$ ipython --no-banner

In [1]: import numpy as np

In [2]: np.set_printoptions(suppress=True, linewidth=140)

In [3]: rnd = lambda a: np.round(a, 2) + 0

In [4]: feats = 5 * np.eye(5) + np.ones((5, 5))

In [5]: print(feats)
[[6. 1. 1. 1. 1.]
 [1. 6. 1. 1. 1.]
 [1. 1. 6. 1. 1.]
 [1. 1. 1. 6. 1.]
 [1. 1. 1. 1. 6.]]

In [6]: rng = np.random.default_rng(393642)

In [7]: z = rng.permutation(5)

In [8]: print(z)
[1 3 2 4 0]

In [9]: A2 = feats[z][:, z]

In [10]: print(np.trace(A2))
30.0

In [11]: print(A2)
[[6. 1. 1. 1. 1.]
 [1. 6. 1. 1. 1.]
 [1. 1. 6. 1. 1.]
 [1. 1. 1. 6. 1.]
 [1. 1. 1. 1. 6.]]

In [12]: print(rnd(np.sort(np.abs(np.linalg.eigvals(A2)))))
[ 5.  5.  5.  5. 10.]

In [13]: print(np.allclose(A2, feats))
True

In [14]: print(np.diag(A2))
[6. 6. 6. 6. 6.]

In [15]: print(rnd(np.linalg.det(A2)), rnd(np.linalg.det(feats[z])))
6250.0 -6250.0

In [16]: w, V = np.linalg.eig(feats)

In [17]: print(rnd(np.sort(np.linalg.eigvals(np.linalg.inv(feats)))))
[0.1 0.2 0.2 0.2 0.2]

In [18]: print(rnd(np.prod(w)))
6250.0

In [19]: x0 = np.ones(5)

In [20]: for _ in range(6):
    ...:     x0 = feats @ x0
    ...:     x0 /= np.linalg.norm(x0)
    ...:     print(round(x0 @ feats @ x0, 2))
    ...: 
10.0
10.0
10.0
10.0
10.0
10.0

In [21]: print(rnd(x0))
[0.45 0.45 0.45 0.45 0.45]
